>>> import numpy as np
>>> np.set_printoptions(precision=1, suppress=True, linewidth=120)
>>> feats = np.loadtxt("arr.csv", delimiter=",")
>>> feats.round(1) + 0
array([[-1.2, -4.1,  2.2, -5.7,  4.4, -3.7,  0.2, -0.1,  1.4, -3.1],
       [-0.6, -3.6,  0.6, -5.8,  3.5, -4.1,  0.6, -2.7,  3.5, -2. ],
       [ 0.1, -2.6, -1. , -5. ,  2.2, -3.9,  0.8, -4.6,  4.9, -0.6],
       [-0.2, -3.1, -0.3, -5.4,  2.8, -4.1,  0.7, -3.8,  4.4, -1.2],
       [ 0.4, -2.1, -1.6, -4.5,  1.5, -3.7,  0.9, -5.2,  5.3,  0. ],
       [-1.8, -3.6,  3.9, -3.7,  4.3, -1.9, -0.3,  3.7, -2. , -3.8],
       [ 0.7,  3.8, -0.9,  5.8, -3.7,  4.1, -0.5,  2.2, -3.2,  2.2],
       [ 1.6,  1.5, -4.1,  0.1, -2.4, -0.9,  0.8, -6.2,  4.9,  3. ],
       [ 1.6,  1.3, -4. , -0.1, -2.3, -1. ,  0.8, -6.2,  5. ,  2.9],
       [-1. ,  0.7,  2.9,  2.9,  0.1,  2.8, -1. ,  6.2, -5.7, -1.4],
       [-1.2, -4.1,  2.1, -5.7,  4.4, -3.7,  0.3, -0.3,  1.6, -3. ],
       [-0.8, -3.9,  1.2, -5.8,  3.9, -4. ,  0.5, -1.8,  2.9, -2.4],
       [-0.1,  2.6,  1. ,  5. , -2.2,  3.9, -0.8,  4.6, -4.9,  0.6],
       [ 0.3,  3.3,  0.1,  5.6, -3. ,  4.1, -0.7,  3.5, -4.2,  1.4],
       [-1.4, -4.1,  2.6, -5.5,  4.5, -3.5,  0.2,  0.5,  0.9, -3.3],
       [-1.8, -2.8,  4.2, -2.3,  3.7, -0.7, -0.6,  5. , -3.5, -3.7],
       [ 0.8, -1.2, -2.5, -3.6,  0.5, -3.2,  0.9, -5.9,  5.6,  0.8],
       [-1.8, -3.1,  4.2, -2.8,  3.9, -1.1, -0.5,  4.7, -3.1, -3.8],
       [-0.4, -3.4,  0.2, -5.7,  3.3, -4.1,  0.6, -3.1,  3.9, -1.7],
       [ 0.1, -2.6, -1.1, -5. ,  2.1, -3.9,  0.8, -4.7,  5. , -0.6],
       [-1.7, -3.9,  3.6, -4.5,  4.5, -2.5, -0.2,  2.7, -1.1, -3.8],
       [ 0.9, -1. , -2.7, -3.3,  0.3, -3. ,  0.9, -6.1,  5.7,  1.1],
       [-1.7, -3.9,  3.5, -4.5,  4.5, -2.5, -0.2,  2.6, -1. , -3.8],
       [-0.3,  2.2,  1.6,  4.6, -1.6,  3.7, -0.9,  5.2, -5.3,  0.1],
       [-1.3, -4.1,  2.5, -5.5,  4.5, -3.5,  0.2,  0.4,  1. , -3.3],
       [ 1.7,  1.9, -4.2,  0.8, -2.9, -0.4,  0.8, -5.9,  4.6,  3.2],
       [-0.6, -3.6,  0.5, -5.8,  3.5, -4.1,  0.6, -2.7,  3.6, -1.9],
       [-1. ,  0.7,  2.9,  2.9,  0.1,  2.8, -1. ,  6.2, -5.7, -1.3],
       [ 1.8,  2.8, -4.2,  2.3, -3.7,  0.8,  0.6, -5. ,  3.5,  3.7],
       [-1.4, -0.4,  3.6,  1.4,  1.3,  1.9, -0.9,  6.4, -5.5, -2.3],
       [ 0.3, -2.2, -1.6, -4.6,  1.6, -3.7,  0.9, -5.2,  5.3, -0.1],
       [ 1.8,  3.6, -3.9,  3.8, -4.4,  1.9,  0.3, -3.6,  2. ,  3.8],
       [-1.7, -1.8,  4.2, -0.6,  2.8,  0.5, -0.8,  6. , -4.6, -3.2],
       [ 1.8,  2.6, -4.2,  1.9, -3.5,  0.5,  0.6, -5.3,  3.8,  3.6],
       [ 0.7, -1.5, -2.3, -3.8,  0.8, -3.3,  0.9, -5.8,  5.6,  0.6],
       [-1.7, -3.7,  3.8, -4.1,  4.5, -2.2, -0.3,  3.2, -1.6, -3.8],
       [-0.5,  1.7,  2. ,  4.1, -1.1,  3.5, -0.9,  5.6, -5.5, -0.4],
       [ 1.7,  1.8, -4.2,  0.6, -2.8, -0.5,  0.8, -6. ,  4.7,  3.2],
       [-1.8, -3.4,  4. , -3.4,  4.2, -1.6, -0.4,  4.1, -2.4, -3.8],
       [ 0. ,  2.8,  0.8,  5.2, -2.4,  4. , -0.8,  4.3, -4.8,  0.8]])
>>> U, s, VT = np.linalg.svd(feats)
>>> vecs = VT[:(s > 1e-8).sum()]
>>> rng = np.random.default_rng(6324)
>>> x0 = feats[5] + 5 * feats[2] + rng.integers(2) * np.eye(10)[5]
>>> x0
array([ -1.3, -16.6,  -1.2, -28.8,  15.2, -20.5,   3.8, -19.5,  22.7,  -6.8])
>>> np.allclose(vecs.T @ vecs @ x0, x0)
False
